$ python3 -q
>>> import numpy as np
>>> from numpy import linalg as LA
>>> np.set_printoptions(suppress=True, linewidth=160)
>>> def rnd(a):
...     return np.round(a, 1) + 0
... 
>>> W0 = np.load("m.npy")
>>> print(W0)
[[-2  0  0 -3  0  1  0 -1  0]
 [ 0 -2  2  0 -1  0  0  0  0]
 [ 0  3  0  0  1  0  0  0  3]
 [-3  0  0  3  0  3 -3 -1  0]
 [ 0 -3 -3  0 -3  0  0  0  0]
 [-3  0  0  0  0  1 -3  0  0]
 [-3  0  0  1  0 -3  1 -2  0]
 [-3  0  0 -2  0  3 -3  1  0]
 [ 0 -2  0  0  1  0  0  0  1]]
>>> print(W0 @ W0)
[[ 13   0   0  -1   0 -13   9   4   0]
 [  0  13  -1   0   7   0   0   0   6]
 [  0 -15   3   0  -3   0   0   0   3]
 [  0   0   0  17   0  15 -18   5   0]
 [  0   6   3   0   9   0   0   0  -9]
 [ 12   0   0   6   0   7  -6   9   0]
 [ 15   0   0  17   0 -12  13  -2   0]
 [  9   0   0  -2   0   6  -9  12   0]
 [  0  -1  -7   0   0   0   0   0   1]]
>>> print(np.trace(W0))
0
>>> print(rnd(LA.det(W0)))
20580.0
>>> assert W0 == W0.T
Traceback (most recent call last):
  File "<python-input-9>", line 1, in <module>
    assert W0 == W0.T
           ^^^^^^^^^^
ValueError: The truth value of an array with more than one element is ambiguous. Use a.any() or a.all()
>>> print(rnd(np.sort(np.abs(LA.eigvals(W0)))))
[0.8 2.7 2.7 3.2 3.2 3.6 3.9 5.  5. ]
>>> r0 = np.array([2, 5, 5, 5, 5, 1, 1, 3, 2])
>>> M2 = W0 + np.outer(r0, np.eye(9)[8])
>>> print(LA.matrix_rank(LA.inv(M2) - LA.inv(W0), tol=1e-8))
1
>>> print(LA.matrix_rank(M2 - W0))
1
>>> r0, g = W0[2], W0[0]
>>> print(r0 @ g)
0
>>> p = (r0 @ g) / (r0 @ r0) * r0
>>> print(np.outer(r0, g))
[[ 0  0  0  0  0  0  0  0  0]
 [-6  0  0 -9  0  3  0 -3  0]
 [ 0  0  0  0  0  0  0  0  0]
 [ 0  0  0  0  0  0  0  0  0]
 [-2  0  0 -3  0  1  0 -1  0]
 [ 0  0  0  0  0  0  0  0  0]
 [ 0  0  0  0  0  0  0  0  0]
 [ 0  0  0  0  0  0  0  0  0]
 [-6  0  0 -9  0  3  0 -3  0]]
>>> print(rnd(LA.norm(r0 + g) ** 2 + LA.norm(r0 - g) ** 2))
68.0
>>> print(g - p)
[-2.  0.  0. -3.  0.  1.  0. -1.  0.]
>>> print((g - p) @ r0)
0.0
>>> x0 = np.array([1, 1, 2, 1, 1, 0, 1, 1, 1])
>>> print(W0 @ (2 * x0))
[-12   2  14  -8 -24 -12  -6 -14   0]
>>> print(W0 * x0)
[[-2  0  0 -3  0  0  0 -1  0]
 [ 0 -2  4  0 -1  0  0  0  0]
 [ 0  3  0  0  1  0  0  0  3]
 [-3  0  0  3  0  0 -3 -1  0]
 [ 0 -3 -6  0 -3  0  0  0  0]
 [-3  0  0  0  0  0 -3  0  0]
 [-3  0  0  1  0  0  1 -2  0]
 [-3  0  0 -2  0  0 -3  1  0]
 [ 0 -2  0  0  1  0  0  0  1]]
>>> print(W0 @ x0)
[ -6   1   7  -4 -12  -6  -3  -7   0]
>>> M2 = LA.inv(W0)
>>> print(rnd(LA.inv(M2)))
[[-2.  0.  0. -3.  0.  1.  0. -1.  0.]
 [ 0. -2.  2.  0. -1.  0.  0.  0.  0.]
 [ 0.  3.  0.  0.  1.  0.  0.  0.  3.]
 [-3.  0.  0.  3.  0.  3. -3. -1.  0.]
 [ 0. -3. -3.  0. -3.  0.  0.  0.  0.]
 [-3.  0.  0.  0.  0.  1. -3.  0.  0.]
 [-3.  0.  0.  1.  0. -3.  1. -2.  0.]
 [-3.  0.  0. -2.  0.  3. -3.  1.  0.]
 [ 0. -2.  0.  0.  1.  0.  0.  0.  1.]]
>>> print(rnd(M2))
[[ 0.2  0.   0.   0.   0.   0.5 -0.4 -0.5  0. ]
 [ 0.  -0.1  0.1  0.   0.   0.   0.   0.  -0.3]
 [ 0.   0.3  0.   0.  -0.1  0.   0.   0.  -0.1]
 [-0.2  0.   0.   0.1  0.  -0.2  0.1  0.1  0. ]
 [ 0.  -0.3 -0.1  0.  -0.2  0.   0.   0.   0.3]
 [ 0.1  0.   0.   0.2  0.  -0.4  0.   0.2  0. ]
 [-0.2  0.   0.   0.1  0.  -0.9  0.3  0.6  0. ]
 [-0.6  0.   0.  -0.1  0.  -0.6  0.3  0.9  0. ]
 [ 0.   0.1  0.3  0.   0.1  0.   0.   0.   0.1]]
>>> print(rnd(LA.cond(W0)))
16.6
>>> print((np.abs(M2) > 1e-9).astype(int))
[[1 0 0 1 0 1 1 1 0]
 [0 1 1 0 1 0 0 0 1]
 [0 1 1 0 1 0 0 0 1]
 [1 0 0 1 0 1 1 1 0]
 [0 1 1 0 1 0 0 0 1]
 [1 0 0 1 0 1 1 1 0]
 [1 0 0 1 0 1 1 1 0]
 [1 0 0 1 0 1 1 1 0]
 [0 1 1 0 1 0 0 0 1]]
>>> print(rnd(W0 @ M2))
[[1. 0. 0. 0. 0. 0. 0. 0. 0.]
 [0. 1. 0. 0. 0. 0. 0. 0. 0.]
 [0. 0. 1. 0. 0. 0. 0. 0. 0.]
 [0. 0. 0. 1. 0. 0. 0. 0. 0.]
 [0. 0. 0. 0. 1. 0. 0. 0. 0.]
 [0. 0. 0. 0. 0. 1. 0. 0. 0.]
 [0. 0. 0. 0. 0. 0. 1. 0. 0.]
 [0. 0. 0. 0. 0. 0. 0. 1. 0.]
 [0. 0. 0. 0. 0. 0. 0. 0. 1.]]
>>> print(rnd(LA.det(W0) * M2))
[[  4200.      0.      0.   -735.      0.   9345.  -7245. -11025.      0.]
 [     0.  -1176.   1764.      0.   -784.      0.      0.      0.  -5292.]
 [     0.   6468.    588.      0.  -2548.      0.      0.      0.  -1764.]
 [ -5040.      0.      0.   2940.      0.  -5040.   2520.   2940.      0.]
 [     0.  -5292.  -2352.      0.  -3528.      0.      0.      0.   7056.]
 [  1260.      0.      0.   4410.      0.  -9030.   -630.   4410.      0.]
 [ -3780.      0.      0.   2205.      0. -19215.   7035.  12495.      0.]
 [-12600.      0.      0.  -2940.      0. -12600.   6300.  17640.      0.]
 [     0.   2940.   5880.      0.   1960.      0.      0.      0.   2940.]]
>>> print(np.allclose(M2, W0.T))
False
